$ python -q
>>> import numpy as np
>>> from numpy import linalg as LA
>>> np.set_printoptions(precision=2, suppress=True, linewidth=140, sign=" ")
>>> def rnd(a):
...     return np.round(a, 2) + 0
... 
>>> A = np.load("dump.npy")
>>> A
array([[ 1,  1, -1, -1, -1, -1,  1,  1],
       [ 1,  1,  1,  1,  1,  1,  1,  1]])
>>> def softmax(z):
...     e = np.exp(z - z.max(axis=-1, keepdims=True))
...     return e / e.sum(axis=-1, keepdims=True)
... 
>>> rnd(softmax(A[0] + -2))
array([ 0.22,  0.22,  0.03,  0.03,  0.03,  0.03,  0.22,  0.22])
>>> rnd(softmax(10 * A[0]))
array([ 0.25,  0.25,  0.  ,  0.  ,  0.  ,  0.  ,  0.25,  0.25])
>>> S = A @ A.T / np.sqrt(8)
>>> rnd(softmax(S))
array([[ 0.94,  0.06],
       [ 0.06,  0.94]])
>>> softmax(S).round(6).argmax(axis=1)
array([ 0,  1])
>>> rnd(softmax(S + np.triu(np.full(S.shape, -np.inf), 1)))
array([[ 1.  ,  0.  ],
       [ 0.06,  0.94]])
>>> M2 = A / np.sqrt((A ** 2).mean(axis=1, keepdims=True))
>>> rnd(LA.norm(M2, axis=1))
array([ 2.83,  2.83])
>>> A - A.mean(axis=1, keepdims=True)
array([[ 1.,  1., -1., -1., -1., -1.,  1.,  1.],
       [ 0.,  0.,  0.,  0.,  0.,  0.,  0.,  0.]])
>>> A.reshape(-1, 2)
array([[ 1,  1],
       [-1, -1],
       [-1, -1],
       [ 1,  1],
       [ 1,  1],
       [ 1,  1],
       [ 1,  1],
       [ 1,  1]])
>>> t3 = A.reshape(2, 2, -1)
>>> np.swapaxes(t3, 1, 2)[0]
array([[ 1, -1],
       [ 1, -1],
       [-1,  1],
       [-1,  1]])
>>> t3.shape
(2, 2, 4)
>>> w1 = np.array([[-3, -1, -5, 5, -3],
...     [5, -4, 3, -2, -1],
...     [2, 1, -2, -1, 1],
...     [-2, -4, 4, 3, 4],
...     [2, 5, 1, 5, 1],
...     [3, 2, 1, 1, -1],
...     [4, 0, 2, 3, -5],
...     [-5, 2, -5, 3, 5]])
>>> b = np.array([-3, -2, 0, 3, 2])
>>> act = np.maximum(A @ w1 + b, 0)
>>> (act > 0).astype(int)
array([[ 0,  0,  0,  1,  0],
       [ 1,  0,  0,  1,  1]])
>>> act
array([[  0,   0,   0,   4,   0],
       [  3,   0,   0,  20,   3]])
>>> cent = np.array([[-3, -1], [1, -3], [2, 2], [-3, 3], [3, -3]])
>>> (act @ cent).round(6).argmax(axis=1)
array([ 1,  1])
>>> rnd(softmax(10 * act[0]))
array([ 0.,  0.,  0.,  1.,  0.])
>>> rnd(softmax(act).sum(axis=1))
array([ 1.,  1.])
>>> S = act @ act.T / np.sqrt(5)
>>> softmax(S).round(6).argmax(axis=1)
array([ 1,  1])
>>> mat = np.array([[-0.5, -0.1, -1.4, 0.6],
...     [-0.7, -0.2, 0.1, -1.2],
...     [0.6, 0.8, 0.9, -1.4],
...     [-0.3, -0.2, 0.2, -1.0],
...     [1.2, 0.2, -0.8, 1.1]])
>>> mat
array([[-0.5, -0.1, -1.4,  0.6],
       [-0.7, -0.2,  0.1, -1.2],
       [ 0.6,  0.8,  0.9, -1.4],
       [-0.3, -0.2,  0.2, -1. ],
       [ 1.2,  0.2, -0.8,  1.1]])
>>> M2 = np.c_[mat[:, :2] @ np.array([[1, 1], [2, 0]]), np.array([3, 2, 1, 1, 3])]
>>> M2
array([[-0.7, -0.5,  3. ],
       [-1.1, -0.7,  2. ],
       [ 2.2,  0.6,  1. ],
       [-0.7, -0.3,  1. ],
       [ 1.6,  1.2,  3. ]])
>>> rnd(LA.norm(LA.qr(mat)[0].T @ M2, axis=0) ** 2 / ((M2 ** 2).sum(axis=0) + 1e-12))
array([ 1.  ,  1.  ,  0.98])
>>> LA.matrix_rank(M2)
np.int64(3)
>>> x0 = np.array([-1, 4, 5, -5])
>>> h = np.maximum(mat @ x0, 0)
>>> rnd(np.maximum(mat @ x0, 0) - np.maximum(-mat @ x0, 0))
array([-9.9,  6.4, 14.1,  5.5, -9.9])
>>> rnd(np.tanh(mat @ x0))
array([-1.,  1.,  1.,  1., -1.])
>>> mat * (h > 1e-9)[:, None]
array([[-0. , -0. , -0. ,  0. ],
       [-0.7, -0.2,  0.1, -1.2],
       [ 0.6,  0.8,  0.9, -1.4],
       [-0.3, -0.2,  0.2, -1. ],
       [ 0. ,  0. , -0. ,  0. ]])
>>> rnd(np.maximum(mat @ (3 * x0), 0))
array([  0. ,  19.2,  42.3,  16.5,   0. ])
>>> rnd(h)
array([  0. ,   6.4,  14.1,   5.5,   0. ])
>>> M2 = np.array([[6, 6, 5], [3, 9, 5], [7, 9, 4], [3, 6, 7]])
>>> rnd(mat @ M2)
array([[-11.3, -12.9,  -4.4],
       [ -7.7, -12.3, -12.5],
       [  8.1,  10.5,   0.8],
       [ -4. ,  -7.8,  -8.7],
       [  5.5,   8.4,  11.5]])
>>> rnd(M2.T @ mat.T)
array([[-11.3,  -7.7,   8.1,  -4. ,   5.5],
       [-12.9, -12.3,  10.5,  -7.8,   8.4],
       [ -4.4, -12.5,   0.8,  -8.7,  11.5]])
>>> M2 @ mat
Traceback (most recent call last):
  File "<python-input-47>", line 1, in <module>
    M2 @ mat
    ~~~^~~~~
ValueError: matmul: Input operand 1 has a mismatch in its core dimension 0, with gufunc signature (n?,k),(k,m?)->(n?,m?) (size 5 is different from 3)
>>> rnd(np.einsum("ij->j", mat))
array([ 0.3,  0.5, -1. , -1.9])
>>> rnd(np.einsum("ik,kj->ij", mat, M2))
array([[-11.3, -12.9,  -4.4],
       [ -7.7, -12.3, -12.5],
       [  8.1,  10.5,   0.8],
       [ -4. ,  -7.8,  -8.7],
       [  5.5,   8.4,  11.5]])
>>> np.vstack([mat, M2.T]).shape
(8, 4)
>>> rnd(np.einsum("ik,kj->ji", mat, M2))
array([[-11.3,  -7.7,   8.1,  -4. ,   5.5],
       [-12.9, -12.3,  10.5,  -7.8,   8.4],
       [ -4.4, -12.5,   0.8,  -8.7,  11.5]])
>>> data = np.array([[-0.01, -1.99, 0.99],
...     [-0.02, -2.01, 1.03],
...     [0.02, -2.02, 1.04],
...     [-0.03, -1.98, 0.97],
...     [0.01, -2.03, 1.0],
...     [0.02, -1.99, 0.98],
...     [1.97, 3.03, -0.99],
...     [2.02, 2.97, -1.0],
...     [1.98, 3.0, -0.98],
...     [1.99, 3.02, -0.96],
...     [2.0, 2.97, -0.99],
...     [1.99, 2.97, -1.0]])
>>> data
array([[-0.01, -1.99,  0.99],
       [-0.02, -2.01,  1.03],
       [ 0.02, -2.02,  1.04],
       [-0.03, -1.98,  0.97],
       [ 0.01, -2.03,  1.  ],
       [ 0.02, -1.99,  0.98],
       [ 1.97,  3.03, -0.99],
       [ 2.02,  2.97, -1.  ],
       [ 1.98,  3.  , -0.98],
       [ 1.99,  3.02, -0.96],
       [ 2.  ,  2.97, -0.99],
       [ 1.99,  2.97, -1.  ]])
>>> u, r1 = mat[1], mat[4]
>>> rnd(u @ r1)
np.float64(-2.28)
>>> pr = (u @ r1) / (u @ u) * u
>>> rnd(np.outer(u, r1))
array([[-0.84, -0.14,  0.56, -0.77],
       [-0.24, -0.04,  0.16, -0.22],
       [ 0.12,  0.02, -0.08,  0.11],
       [-1.44, -0.24,  0.96, -1.32]])
>>> u = np.array([7, 2])
>>> rnd(np.convolve(data[5], u))
array([  0.14, -13.89,   2.88,   1.96])
>>> rnd(np.cross(data[5, :3], data[3, :3]))
array([ 0.01, -0.05, -0.1 ])
>>> np.polyval(u, data[5])
array([  2.14, -11.93,   8.86])
>>> M2 = np.c_[data[:, :2] @ np.array([[2, -2], [-3, 1]]), np.array([2, 2, 1, 0, 0, 1, 2, 1, 2, 2, 3, 0])]
>>> rnd(M2)
array([[ 5.95, -1.97,  2.  ],
       [ 5.99, -1.97,  2.  ],
       [ 6.1 , -2.06,  1.  ],
       [ 5.88, -1.92,  0.  ],
       [ 6.11, -2.05,  0.  ],
       [ 6.01, -2.03,  1.  ],
       [-5.15, -0.91,  2.  ],
       [-4.87, -1.07,  1.  ],
       [-5.04, -0.96,  2.  ],
       [-5.08, -0.96,  2.  ],
       [-4.91, -1.03,  3.  ],
       [-4.93, -1.01,  0.  ]])
>>> rnd(LA.norm(M2 - data @ LA.lstsq(data, M2)[0], axis=0))
array([ 0.  ,  0.  ,  2.66])
>>> LA.matrix_rank(M2)
np.int64(3)
>>> rnd(LA.lstsq(data, M2[:, 0])[0])
array([ 2., -3.,  0.])
>>> cen = M2 - M2.mean(axis=0)
>>> left, sig, VT = LA.svd(cen, full_matrices=False)
>>> rnd(sig ** 2 / (sig ** 2).sum())
array([ 0.98,  0.02,  0.  ])
>>> np.abs(left[:, 0]).argmax()
np.int64(6)
>>> np.abs(VT[0]).argmax()
np.int64(0)
>>> rnd(np.abs(VT[-1]))
array([ 0.09,  1.  ,  0.01])
>>> np.searchsorted(np.cumsum(sig ** 2) / (sig ** 2).sum(), 0.9) + 1
np.int64(1)
>>> rnd(cen.mean(axis=0))
array([ 0.,  0.,  0.])
>>> rnd(VT[0] * np.sign(VT[0, np.abs(VT[0]).argmax()]))
array([ 0.99, -0.09, -0.06])
>>> arr = np.load("case17.npy")
>>> arr
array([[  3.9 , -11.51,  -9.68],
       [  3.73, -10.67,  -9.13],
       [  3.67, -10.41,  -8.96],
       [  3.01,  -7.43,  -6.95],
       [  2.42,  -5.1 ,  -5.31],
       [  1.88,  -3.27,  -3.94],
       [  1.83,  -3.12,  -3.83],
       [  1.57,  -2.36,  -3.21],
       [  1.57,  -2.35,  -3.21],
       [  1.56,  -2.34,  -3.2 ],
       [  1.55,  -2.31,  -3.17],
       [  0.92,  -0.85,  -1.85],
       [  0.42,  -0.13,  -0.93],
       [  0.41,  -0.12,  -0.91],
       [  0.17,   0.03,  -0.48],
       [  0.16,   0.03,  -0.47],
       [  0.02,   0.01,  -0.13],
       [  0.04,   0.05,   0.2 ],
       [  0.04,   0.06,   0.21],
       [  0.16,   0.29,   0.46],
       [  0.17,   0.32,   0.49],
       [  0.43,   0.98,   0.93],
       [  1.58,   5.56,   3.25],
       [  3.41,  15.98,   8.13],
       [  3.65,  17.61,   8.89],
       [  4.  ,  20.  ,  10.  ]])
>>> M2 = np.array([[1, 0, 1], [2, 2, 1], [0, 2, 2]])
>>> M2 @ arr
Traceback (most recent call last):
  File "<python-input-79>", line 1, in <module>
    M2 @ arr
    ~~~^~~~~
ValueError: matmul: Input operand 1 has a mismatch in its core dimension 0, with gufunc signature (n?,k),(k,m?)->(n?,m?) (size 26 is different from 3)
>>> np.vstack([arr, M2.T]).shape
(29, 3)
>>> LA.matrix_rank(arr @ M2)
np.int64(3)
>>> LA.matrix_rank(np.vstack([arr, M2.T]))
np.int64(3)
>>> rnd(np.einsum("ij->j", arr))
array([ 42.27,  -1.05, -32.8 ])
